$ python -q
>>> import numpy as np
>>> np.set_printoptions(precision=3, suppress=True, linewidth=160)
>>> F = np.load("mat.npy")
>>> F
array([[0, 0, 0, 1, 0, 0, 0],
       [0, 0, 0, 0, 0, 1, 1],
       [0, 0, 0, 1, 1, 1, 0],
       [1, 0, 1, 0, 1, 1, 1],
       [0, 0, 1, 1, 0, 1, 0],
       [0, 1, 1, 1, 1, 0, 0],
       [0, 1, 0, 1, 0, 0, 0]])
>>> np.allclose(F, F.T)
True
>>> (F + F.T) / 2
array([[0., 0., 0., 1., 0., 0., 0.],
       [0., 0., 0., 0., 0., 1., 1.],
       [0., 0., 0., 1., 1., 1., 0.],
       [1., 0., 1., 0., 1., 1., 1.],
       [0., 0., 1., 1., 0., 1., 0.],
       [0., 1., 1., 1., 1., 0., 0.],
       [0., 1., 0., 1., 0., 0., 0.]])
>>> np.linalg.matrix_power(F, 3)
array([[ 0,  2,  2,  5,  2,  2,  0],
       [ 2,  0,  3,  2,  3,  6,  4],
       [ 2,  3,  6,  9,  7,  8,  3],
       [ 5,  2,  9,  6,  9, 11,  7],
       [ 2,  3,  7,  9,  6,  8,  3],
       [ 2,  6,  8, 11,  8,  6,  2],
       [ 0,  4,  3,  7,  3,  2,  0]])
>>> np.allclose(F @ F.T, F.T @ F)
True
>>> np.trace(F)
np.int64(0)
>>> rng = np.random.default_rng(15006)
>>> labels = rng.permutation(7)
>>> B = F[:, labels] * rng.choice([-1, 1], 7)
>>> B
array([[ 0,  0,  1,  0,  0,  0,  0],
       [ 0,  0,  0,  0,  0,  1,  1],
       [ 0,  1,  1,  0,  0,  1,  0],
       [ 0,  1,  0, -1, -1,  1,  1],
       [ 0,  0,  1,  0, -1,  1,  0],
       [ 1,  1,  1,  0, -1,  0,  0],
       [ 1,  0,  1,  0,  0,  0,  0]])
>>> U, _, Vh = np.linalg.svd(F.T @ B)
>>> labels
array([1, 4, 3, 0, 2, 5, 6])
>>> np.round(np.linalg.lstsq(F, B)[0], 3) + 0
array([[ 0.,  0.,  0., -1.,  0.,  0.,  0.],
       [ 1.,  0.,  0.,  0.,  0.,  0.,  0.],
       [ 0.,  0.,  0.,  0., -1.,  0.,  0.],
       [ 0.,  0.,  1.,  0.,  0.,  0.,  0.],
       [ 0.,  1.,  0.,  0.,  0.,  0.,  0.],
       [ 0.,  0.,  0.,  0.,  0.,  1.,  0.],
       [ 0.,  0.,  0.,  0.,  0.,  0.,  1.]])
